In [1]: import numpy as np

In [2]: from numpy import linalg as LA

In [3]: np.set_printoptions(suppress=True, linewidth=200)

In [4]: data = np.loadtxt("a.csv", delimiter=",")

In [5]: data
Out[5]: 
array([[ 1.7,  0.6, -1. ,  1.1],
       [-0.3,  1.5,  0.2,  2.2],
       [ 0.3,  0.9,  1.5,  0.3],
       [ 1. ,  0.3, -0.8,  0.3],
       [ 0.2,  0.4,  0.6, -0.1],
       [ 0.1,  1. , -0.3,  0.1],
       [-0.3, -0.4, -0.6, -1.3],
       [ 1.5, -0.7, -0.4, -1.7],
       [-1.5,  0.6, -0.5,  0.2],
       [ 1.9, -0.9,  0.8, -0.7],
       [-2.1, -0.9,  0.4,  0. ],
       [ 0.8, -0.3, -1. , -0.4],
       [ 1. , -4. , -4. ,  0. ],
       [-2.7,  0.2, -0.5,  0.4],
       [ 0.2, -0.2, -0.8,  0.1],
       [-0.8, -0.3,  1.4,  1.1],
       [ 0.7,  1. , -0.3,  0.6],
       [-1.7,  0.3, -0.6,  2.2],
       [ 1.7,  0.9, -1.3,  1.1]])

In [6]: round(float(data[2] @ data[6]), 2)
Out[6]: -1.74

In [7]: np.round(LA.norm(data, axis=0), 2)
Out[7]: array([5.71, 5.05, 5.29, 4.39])

In [8]: np.round(LA.norm(data, 1), 2), np.round(LA.norm(data, np.inf), 2)
Out[8]: (np.float64(20.5), np.float64(9.0))

In [9]: round(LA.norm(data[2] - data[6]), 2)
Out[9]: np.float64(3.0)

In [10]: LA.norm(data, axis=1).argmax()
Out[10]: np.int64(12)

In [11]: E = np.array([[-0.1, 0.0, -0.8, 1.2, -0.4, -1.5],
    ...:     [2.4, -2.3, -1.0, -1.0, -0.1, 0.5],
    ...:     [0.2, 1.7, -0.1, -0.5, -0.7, 1.7],
    ...:     [-0.7, -1.5, 1.0, -1.1, -0.5, -0.7],
    ...:     [-0.5, 0.3, -0.8, -0.1, 1.4, 0.4],
    ...:     [0.5, -1.1, 1.2, 0.6, -0.6, 0.3],
    ...:     [1.2, 0.1, 0.1, 0.4, -0.2, -0.1],
    ...:     [-0.8, 0.1, -1.0, 0.2, -0.4, -1.0]])

In [12]: E[:, 3] *= 3

In [13]: E.round(2)
Out[13]: 
array([[-0.1,  0. , -0.8,  3.6, -0.4, -1.5],
       [ 2.4, -2.3, -1. , -3. , -0.1,  0.5],
       [ 0.2,  1.7, -0.1, -1.5, -0.7,  1.7],
       [-0.7, -1.5,  1. , -3.3, -0.5, -0.7],
       [-0.5,  0.3, -0.8, -0.3,  1.4,  0.4],
       [ 0.5, -1.1,  1.2,  1.8, -0.6,  0.3],
       [ 1.2,  0.1,  0.1,  1.2, -0.2, -0.1],
       [-0.8,  0.1, -1. ,  0.6, -0.4, -1. ]])

In [14]: proj = E @ LA.solve(E.T @ E, E.T)

In [15]: np.round(proj @ E[:, 4], 2)
Out[15]: array([-0.4, -0.1, -0.7, -0.5,  1.4, -0.6, -0.2, -0.4])

In [16]: LA.matrix_rank(np.eye(8) - proj)
Out[16]: np.int64(2)

In [17]: np.allclose(proj @ proj, proj)
Out[17]: True

In [18]: vec = np.array([-2, -1, -1, -2])

In [19]: np.round(data @ (2 * vec), 2)
Out[19]: array([-10.4, -11. ,  -7.2,  -4.2,  -2.4,  -2.2,   8.4,   3. ,   5. ,  -4.6,   9.4,   1. ,  12. ,   9.8,   0.8,  -3.4,  -6.6,  -1.4, -10.4])

In [20]: np.round(data @ np.ones(4), 2)
Out[20]: array([ 2.4,  3.6,  3. ,  0.8,  1.1,  0.9, -2.6, -1.3, -1.2,  1.1, -2.6, -0.9, -7. , -2.6, -0.7,  1.4,  2. ,  0.2,  2.4])

In [21]: np.round((data * vec).sum(axis=1), 2)
Out[21]: array([-5.2, -5.5, -3.6, -2.1, -1.2, -1.1,  4.2,  1.5,  2.5, -2.3,  4.7,  0.5,  6. ,  4.9,  0.4, -1.7, -3.3, -0.7, -5.2])

In [22]: LA.norm(data @ vec) <= LA.norm(data, 2) * LA.norm(vec) + 1e-9
Out[22]: np.True_

In [23]: np.round(data @ vec, 2)
Out[23]: array([-5.2, -5.5, -3.6, -2.1, -1.2, -1.1,  4.2,  1.5,  2.5, -2.3,  4.7,  0.5,  6. ,  4.9,  0.4, -1.7, -3.3, -0.7, -5.2])

In [24]: data * vec
Out[24]: 
array([[-3.4, -0.6,  1. , -2.2],
       [ 0.6, -1.5, -0.2, -4.4],
       [-0.6, -0.9, -1.5, -0.6],
       [-2. , -0.3,  0.8, -0.6],
       [-0.4, -0.4, -0.6,  0.2],
       [-0.2, -1. ,  0.3, -0.2],
       [ 0.6,  0.4,  0.6,  2.6],
       [-3. ,  0.7,  0.4,  3.4],
       [ 3. , -0.6,  0.5, -0.4],
       [-3.8,  0.9, -0.8,  1.4],
       [ 4.2,  0.9, -0.4, -0. ],
       [-1.6,  0.3,  1. ,  0.8],
       [-2. ,  4. ,  4. , -0. ],
       [ 5.4, -0.2,  0.5, -0.8],
       [-0.4,  0.2,  0.8, -0.2],
       [ 1.6,  0.3, -1.4, -2.2],
       [-1.4, -1. ,  0.3, -1.2],
       [ 3.4, -0.3,  0.6, -4.4],
       [-3.4, -0.9,  1.3, -2.2]])

In [25]: X = np.loadtxt("m.csv", delimiter=",")

In [26]: X.round(2)
Out[26]: 
array([[0.2 , 0.2 , 0.  , 0.  , 0.  , 0.2 , 0.2 , 0.  , 0.2 ],
       [0.  , 1.  , 0.  , 0.  , 0.  , 0.  , 0.  , 0.  , 0.  ],
       [0.2 , 0.  , 0.2 , 0.  , 0.2 , 0.  , 0.2 , 0.  , 0.2 ],
       [0.  , 0.  , 0.  , 0.5 , 0.  , 0.  , 0.  , 0.5 , 0.  ],
       [0.  , 0.  , 0.  , 0.  , 0.5 , 0.  , 0.  , 0.5 , 0.  ],
       [0.  , 0.25, 0.  , 0.  , 0.25, 0.25, 0.25, 0.  , 0.  ],
       [0.14, 0.14, 0.14, 0.14, 0.  , 0.  , 0.29, 0.  , 0.14],
       [0.  , 0.  , 0.  , 0.  , 0.5 , 0.  , 0.  , 0.5 , 0.  ],
       [0.25, 0.  , 0.  , 0.  , 0.  , 0.  , 0.25, 0.  , 0.5 ]])

In [27]: # null space of dimension 1

In [28]: LA.matrix_rank(X, rtol=0.1)
Out[28]: np.int64(7)

In [29]: [round(float(x), 2) for x in LA.svd(X, compute_uv=False)[:3]]
Out[29]: [1.14, 1.07, 0.83]

In [30]: np.round(X @ LA.pinv(X) @ X, 2) + 0
Out[30]: 
array([[0.2 , 0.2 , 0.  , 0.  , 0.  , 0.2 , 0.2 , 0.  , 0.2 ],
       [0.  , 1.  , 0.  , 0.  , 0.  , 0.  , 0.  , 0.  , 0.  ],
       [0.2 , 0.  , 0.2 , 0.  , 0.2 , 0.  , 0.2 , 0.  , 0.2 ],
       [0.  , 0.  , 0.  , 0.5 , 0.  , 0.  , 0.  , 0.5 , 0.  ],
       [0.  , 0.  , 0.  , 0.  , 0.5 , 0.  , 0.  , 0.5 , 0.  ],
       [0.  , 0.25, 0.  , 0.  , 0.25, 0.25, 0.25, 0.  , 0.  ],
       [0.14, 0.14, 0.14, 0.14, 0.  , 0.  , 0.29, 0.  , 0.14],
       [0.  , 0.  , 0.  , 0.  , 0.5 , 0.  , 0.  , 0.5 , 0.  ],
       [0.25, 0.  , 0.  , 0.  , 0.  , 0.  , 0.25, 0.  , 0.5 ]])

In [31]: LA.lstsq(X[:-1].T, X[-1])[2]
Out[31]: np.int32(7)

In [32]: np.round(np.trace(LA.pinv(X) @ X), 2)
Out[32]: np.float64(8.0)

In [33]: A = np.load("data.npy")

In [34]: A
Out[34]: 
array([[39, 26, 28],
       [26, 41, 36],
       [28, 36, 53]])

In [35]: O, Rm = LA.qr(A)

In [36]: O.round(2)
Out[36]: 
array([[-0.71,  0.68, -0.18],
       [-0.48, -0.66, -0.58],
       [-0.51, -0.33,  0.79]])

In [37]: np.round(O.T @ O, 2) + 0
Out[37]: 
array([[1., 0., 0.],
       [0., 1., 0.],
       [0., 0., 1.]])

In [38]: np.round(np.abs(np.diag(Rm)), 2)
Out[38]: array([54.6 , 21.31, 16.03])

In [39]: round(np.trace(O @ O.T), 2)
Out[39]: np.float64(3.0)

In [40]: Rm.round(2)
Out[40]: 
array([[-54.6 , -56.56, -64.32],
       [  0.  , -21.31, -22.24],
       [  0.  ,   0.  ,  16.03]])

In [41]: np.round(np.poly(Rm), 2)
Out[41]: array([     1.  ,     59.88,    -52.97, -18647.  ])

In [42]: np.round(LA.eigvals(Rm), 2)
Out[42]: array([-54.6 , -21.31,  16.03])

In [43]: round(LA.det(Rm[::-1]), 2)
Out[43]: np.float64(-18647.0)

In [44]: np.round(np.einsum("ii->", Rm), 2)
Out[44]: np.float64(-59.88)

In [45]: np.einsum("ii->", A)
Out[45]: np.int64(133)

In [46]: np.round(LA.eigvals(A), 2)
Out[46]: array([105.44,  17.4 ,  10.17])

In [47]: round(float(LA.eigvals(A).sum().real), 2)
Out[47]: 133.0

In [48]: round(LA.det(2 * A), 2), round(float(LA.det(A)), 2)
Out[48]: (np.float64(149176.0), 18647.0)

In [49]: np.round(LA.det(A[::-1]), 2)
Out[49]: np.float64(-18647.0)

In [50]: round(float(LA.det(A.T)), 2)
Out[50]: 18647.0

In [51]: evals, vecs = LA.eigh(A)

In [52]: vec = np.array([3, 0, -1])

In [53]: vec @ A @ vec / (vec @ vec), round(float(evals[0]), 2), np.round(evals[-1], 2)
Out[53]: (np.float64(23.6), 10.17, np.float64(105.44))

In [54]: np.round(vecs * np.maximum(evals, 0) @ vecs.T, 2)
Out[54]: 
array([[39., 26., 28.],
       [26., 41., 36.],
       [28., 36., 53.]])

In [55]: np.round(vecs * np.abs(evals) @ vecs.T, 2)
Out[55]: 
array([[39., 26., 28.],
       [26., 41., 36.],
       [28., 36., 53.]])

In [56]: (np.sign(vecs[:, -1].round(6)) == np.sign(vecs[0, -1].round(6))).astype(int)
Out[56]: array([1, 1, 1])

In [57]: vec @ A @ vec
Out[57]: np.int64(236)

In [58]: np.round(LA.eigvalsh(A[1:, 1:]), 2)
Out[58]: array([10.5, 83.5])

In [59]: W0 = np.load("run12.npy")

In [60]: W0
Out[60]: 
array([[5., 1., 1., 1., 1.],
       [1., 5., 1., 1., 1.],
       [1., 1., 5., 1., 1.],
       [1., 1., 1., 5., 1.],
       [1., 1., 1., 1., 5.]])

In [61]: np.count_nonzero(W0)
Out[61]: np.int64(25)

In [62]: W0.sum(axis=1)
Out[62]: array([9., 9., 9., 9., 9.])

In [63]: np.zeros(5, 5)
TypeError: Cannot interpret '5' as a data type


In [64]: W0 - W0[0]
Out[64]: 
array([[ 0.,  0.,  0.,  0.,  0.],
       [-4.,  4.,  0.,  0.,  0.],
       [-4.,  0.,  4.,  0.,  0.],
       [-4.,  0.,  0.,  4.,  0.],
       [-4.,  0.,  0.,  0.,  4.]])

In [65]: def softmax(z):
    ...:     e = np.exp(z - z.max(axis=-1, keepdims=True))
    ...:     return e / e.sum(axis=-1, keepdims=True)
    ...: 

In [66]: np.round(softmax(W0[4] + -3), 2)
Out[66]: array([0.02, 0.02, 0.02, 0.02, 0.93])

In [67]: np.round(softmax(10 * W0[4]), 2) + 0
Out[67]: array([0., 0., 0., 0., 1.])

In [68]: att = W0 @ W0.T / np.sqrt(5)

In [69]: np.round(softmax(att), 2) + 0
Out[69]: 
array([[1., 0., 0., 0., 0.],
       [0., 1., 0., 0., 0.],
       [0., 0., 1., 0., 0.],
       [0., 0., 0., 1., 0.],
       [0., 0., 0., 0., 1.]])

In [70]: softmax(att).round(6).argmax(axis=1)
Out[70]: array([0, 1, 2, 3, 4])
